% python3 -q
>>> import numpy as np
>>> from numpy import linalg as LA
>>> np.set_printoptions(suppress=True, linewidth=140)
>>> tidy = lambda a: np.round(a, 2) + 0
>>> A = np.load("a.npy")
>>> A
array([[ 0.1, -0.5, -0.5,  0.4,  0.8],
       [-1.4,  3.5,  1.3,  1.9,  2. ],
       [-0.2,  1. , -0.6, -0.8,  0. ],
       [-0.7,  2.5, -0.9, -1.4, -0.3],
       [ 0.5,  2. ,  0.1, -0.4,  0.4],
       [ 0.1,  7. ,  1.3,  0.4,  1.4],
       [ 0.9,  1. ,  0.4,  0.3,  0.8]])
>>> # column 1 dominates
>>> cov = A.T @ A
>>> np.allclose(cov, cov.T)
True
>>> tidy(LA.eigvalsh(cov)[::-1])
array([80.84, 11.02,  3.36,  1.3 ,  0.04])
>>> tidy(LA.svd(A, compute_uv=False) ** 2)
array([80.84, 11.02,  3.36,  1.3 ,  0.04])
>>> tidy(np.trace(cov)), tidy((A ** 2).sum())
(np.float64(96.56), np.float64(96.56))
>>> hat = A @ LA.solve(A.T @ A, A.T)
>>> tidy(hat @ A[:, 3])
array([ 0.4,  1.9, -0.8, -1.4, -0.4,  0.4,  0.3])
>>> tidy(np.trace(hat))
np.float64(5.0)
>>> np.allclose(hat @ hat, hat)
True
>>> tidy(np.diag(hat))
array([0.97, 0.99, 0.37, 0.71, 0.41, 0.96, 0.58])
>>> Y = np.c_[A[:, :3] @ np.array([[3, 3, -1], [2, -2, 3], [-1, 1, 1]]), np.array([1, -6, 9, -8, -2, 2, 3])]
>>> tidy(Y)
array([[ -0.2,   0.8,  -2.1,   1. ],
       [  1.5,  -9.9,  13.2,  -6. ],
       [  2. ,  -3.2,   2.6,   9. ],
       [  3.8,  -8. ,   7.3,  -8. ],
       [  5.4,  -2.4,   5.6,  -2. ],
       [ 13. , -12.4,  22.2,   2. ],
       [  4.3,   1.1,   2.5,   3. ]])
>>> LA.matrix_rank(np.c_[A, Y])
np.int64(6)
>>> LA.matrix_rank(Y)
np.int64(4)
